>>> import numpy as np
>>> import numpy.linalg as la
>>> np.set_printoptions(precision=2, suppress=True, linewidth=200, legacy="1.25")
>>> feats = np.load("w.npy")
>>> feats
array([[-1, -2,  1,  1],
       [ 0, -4, -1,  0],
       [ 2, -4, -2,  0],
       [ 0, -4, -4,  1],
       [ 2, -5, -5,  3],
       [ 0, -7, -4,  5],
       [ 0, -6, -4,  4],
       [ 0, -5, -5,  3],
       [-2, -6, -6,  3],
       [ 0, -7, -4,  4],
       [ 0, -7, -2,  2],
       [ 1, -5, -4,  1],
       [ 3, -6, -6,  0],
       [ 4, -6, -6,  1],
       [ 6, -4, -6,  2],
       [ 8, -5, -5,  1]])
>>> cent = feats[[10, 0]].astype(float)
>>> for _ in range(4):
...     labels = la.norm(feats[:, None] - cent, axis=-1).argmin(axis=1)
...     cent = np.array([feats[labels == j].mean(axis=0) for j in range(2)])
... 
>>> labels
array([1, 1, 1, 0, 0, 0, 0, 0, 0, 0, 0, 0, 0, 0, 0, 0])
>>> np.bincount(labels)
array([13,  3])
>>> np.abs(cent[1] - cent[0]).argmax()
2
>>> cent
array([[ 1.69, -5.62, -4.69,  2.31],
       [ 0.33, -3.33, -0.67,  0.33]])
>>> B = np.c_[feats[:, :2] @ np.array([[-2, -1], [0, 0]]), np.array([5, 5, 0, 0, 4, 5, 1, 3, 5, 4, 2, 2, 2, 2, 0, 3])]
>>> B
array([[  2,   1,   5],
       [  0,   0,   5],
       [ -4,  -2,   0],
       [  0,   0,   0],
       [ -4,  -2,   4],
       [  0,   0,   5],
       [  0,   0,   1],
       [  0,   0,   3],
       [  4,   2,   5],
       [  0,   0,   4],
       [  0,   0,   2],
       [ -2,  -1,   2],
       [ -6,  -3,   2],
       [ -8,  -4,   2],
       [-12,  -6,   0],
       [-16,  -8,   3]])
>>> np.round(la.lstsq(feats, B[:, 0])[0], 2) + 0
array([-2.,  0.,  0.,  0.])
>>> np.round(la.norm(B - feats @ la.lstsq(feats, B)[0], axis=0), 2) + 0
array([0.  , 0.  , 6.83])
>>> la.norm(la.qr(feats)[0].T @ B, axis=0) ** 2 / ((B ** 2).sum(axis=0) + 1e-12)
array([1.  , 1.  , 0.72])
>>> th = np.radians(90)
>>> R = np.eye(4)
>>> R[3, 3] = R[2, 2] = np.cos(th)
>>> R[3, 2], R[2, 3] = -np.sin(th), np.sin(th)
>>> R.round(2) + 0
array([[ 1.,  0.,  0.,  0.],
       [ 0.,  1.,  0.,  0.],
       [ 0.,  0.,  0.,  1.],
       [ 0.,  0., -1.,  0.]])
>>> B = feats @ R.T
>>> la.svd(feats, compute_uv=False), la.svd(B, compute_uv=False)
(array([29.13, 10.77,  4.6 ,  4.25]), array([29.13, 10.77,  4.6 ,  4.25]))
>>> np.allclose(feats @ feats.T, B @ B.T)
True
>>> np.abs(B - feats).max(axis=0)
array([0., 0., 9., 6.])
>>> G = np.cov(feats, rowvar=False)
>>> G.shape
(4, 4)
>>> G
array([[ 7.06,  0.29, -2.3 , -1.37],
       [ 0.29,  1.9 ,  1.35, -1.21],
       [-2.3 ,  1.35,  4.06, -0.8 ],
       [-1.37, -1.21, -0.8 ,  2.46]])
>>> np.argsort(-feats.std(axis=0).round(6), kind="stable")
array([0, 2, 3, 1])
>>> np.corrcoef(feats.T)
array([[ 1.  ,  0.08, -0.43, -0.33],
       [ 0.08,  1.  ,  0.48, -0.56],
       [-0.43,  0.48,  1.  , -0.25],
       [-0.33, -0.56, -0.25,  1.  ]])
>>> np.polyfit(feats[:, 2], feats[:, 1], 1)
array([ 0.33, -3.88])
>>> round(np.corrcoef(feats[:, 2], feats[:, 1])[0, 1], 2)
0.48
>>> B = np.array([[0, 2], [1, 0], [0, 0], [0, 0], [2, 1]])
>>> J = np.block([[np.zeros((5, 5)), B], [B.T, np.zeros((2, 2))]])
>>> J
array([[0., 0., 0., 0., 0., 0., 2.],
       [0., 0., 0., 0., 0., 1., 0.],
       [0., 0., 0., 0., 0., 0., 0.],
       [0., 0., 0., 0., 0., 0., 0.],
       [0., 0., 0., 0., 0., 2., 1.],
       [0., 1., 0., 0., 2., 0., 0.],
       [2., 0., 0., 0., 1., 0., 0.]])
>>> [round(float(la.det(J[:i, :i])), 2) + 0 for i in range(1, 8)]
[0.0, 0.0, 0.0, 0.0, 0.0, 0.0, 0.0]
>>> Uu, sig, vt = la.svd(J)
>>> np.argmax(sig[:-1] / (sig[1:] + 1e-6)) + 1
4
>>> B = Uu[:, :4] @ np.diag(sig[:4]) @ vt[:4]
>>> np.round(la.norm(J - B) / la.norm(J), 2)
0.0
>>> la.matrix_rank(J, rtol=0.05)
4
>>> la.matrix_rank(B)
4
>>> round(la.norm(J - B, 2), 2), sig[4]
(0.0, 0.0)
>>> rng = np.random.default_rng(849166)
>>> labels = rng.permutation(7)
>>> labels
array([6, 4, 0, 1, 2, 5, 3])
>>> B = J[labels][:, labels]
>>> round(float(la.det(B)), 2), round(float(la.det(J[labels])), 2)
(0.0, 0.0)
>>> np.allclose(B, J)
False
>>> np.diag(B)
array([0., 0., 0., 0., 0., 0., 0.])
>>> w, V = la.eigh(J)
>>> np.round(V.T @ V, 2) + 0
array([[1., 0., 0., 0., 0., 0., 0.],
       [0., 1., 0., 0., 0., 0., 0.],
       [0., 0., 1., 0., 0., 0., 0.],
       [0., 0., 0., 1., 0., 0., 0.],
       [0., 0., 0., 0., 1., 0., 0.],
       [0., 0., 0., 0., 0., 1., 0.],
       [0., 0., 0., 0., 0., 0., 1.]])
>>> la.svd(J, compute_uv=False)
array([2.65, 2.65, 1.73, 1.73, 0.  , 0.  , 0.  ])
>>> (w > 1e-8).sum(), (w < -1e-8).sum()
(2, 2)
>>> la.eigvalsh(J + -2 * np.eye(7))
array([-4.65, -3.73, -2.  , -2.  , -2.  , -0.27,  0.65])
>>> np.unique(w.round(6) + 0, return_counts=True)[1]
array([1, 1, 3, 1, 1])
>>> np.round(V.T @ J @ V, 2) + 0
array([[-2.65,  0.  ,  0.  ,  0.  ,  0.  ,  0.  ,  0.  ],
       [ 0.  , -1.73,  0.  ,  0.  ,  0.  ,  0.  ,  0.  ],
       [ 0.  ,  0.  ,  0.  ,  0.  ,  0.  ,  0.  ,  0.  ],
       [ 0.  ,  0.  ,  0.  ,  0.  ,  0.  ,  0.  ,  0.  ],
       [ 0.  ,  0.  ,  0.  ,  0.  ,  0.  ,  0.  ,  0.  ],
       [ 0.  ,  0.  ,  0.  ,  0.  ,  0.  ,  1.73,  0.  ],
       [ 0.  ,  0.  ,  0.  ,  0.  ,  0.  ,  0.  ,  2.65]])
>>> np.abs(V[:, -1])
array([0.38, 0.19, 0.  , 0.  , 0.57, 0.5 , 0.5 ])
>>> m1 = np.loadtxt("layer17.csv", delimiter=",")
>>> m1
array([[-1.3,  0.5, -0.4,  0.2, -0.7, -0.2, -0.4, -1.4],
       [-0.7,  0.3,  1.5,  0.6, -0.9, -1.1,  1.6, -0.7],
       [ 1. ,  1.7, -0.2, -0.2, -0.3, -1.5, -1.5,  0.3],
       [ 2.7,  0.1,  0. ,  0. ,  0.9, -0.8, -0.1, -0.5],
       [ 0.2, -1.1,  0.6,  0.7, -0.7, -1. , -1.1,  0.7],
       [-0.9, -1.1, -0.9, -1.2, -0.6,  0.8, -1. ,  0.3],
       [ 0.3, -0.9, -0.5, -0.7, -0.3, -0.7,  0.2, -0.5],
       [-0.2, -1. ,  1.1,  1.1,  1.3,  0.4, -0.3,  1.3],
       [ 0.7, -1.1,  0. ,  0.6, -0.6, -1.7, -0.4, -0.8]])
>>> vec = np.array([0, 0, 3, 3, 3, 0, 3, 0])
>>> a = np.maximum(m1 @ vec, 0)
>>> m1.T @ a
array([-1.32, -6.84, 23.16, 15.6 ,  7.08, -7.32, 10.32,  5.4 ])
>>> B = np.c_[m1[:, :7] @ np.array([[1, 3, 0, 1, 0, 1, 4],
...     [0, 1, 2, 5, 3, 3, 4],
...     [1, 3, 0, 2, 4, 2, 1],
...     [5, 5, 4, 0, 3, 5, 3],
...     [3, 1, 3, 3, 3, 3, 5],
...     [5, 1, 0, 4, 1, 2, 1],
...     [1, 4, 3, 4, 3, 5, 4]]), np.array([0, -2, -3, 1, -3, -3, -1, 1, -3])]
>>> B
array([[ -4.2,  -6.1,  -1.5,  -4.1,  -3. ,  -4.1,  -8.3,   0. ],
       [ -2.8,  10.1,   5.1,   3.1,   9.7,   9.3,   2.5,  -2. ],
       [-10.1,  -4.7,  -2.8,  -3.8,  -3.2,  -6.7,   1. ,  -3. ],
       [  1.3,   7.9,   2.6,   2.3,   1.9,   3.6,  14.5,   1. ],
       [ -3.9,  -1.3,  -4.8, -14.6,  -5.2,  -8. ,  -9.8,  -3. ],
       [ -6.6, -16.3, -11.8, -10.8, -14.5, -17.2, -18.7,  -3. ],
       [ -7.9,  -5.2,  -4.9,  -8.1,  -7.8,  -8.2,  -6.4,  -1. ],
       [ 12. ,   7.7,   5.4,   1.3,   8.1,   7.7,   5.3,   1. ],
       [ -7. ,   0.1,  -2.8, -15. ,  -6.2,  -6.8,  -6.1,  -3. ]])
>>> la.norm(la.qr(m1)[0].T @ B, axis=0) ** 2 / ((B ** 2).sum(axis=0) + 1e-12)
array([1.  , 1.  , 1.  , 1.  , 1.  , 1.  , 1.  , 0.96])
>>> la.matrix_rank(np.c_[m1, B])
9
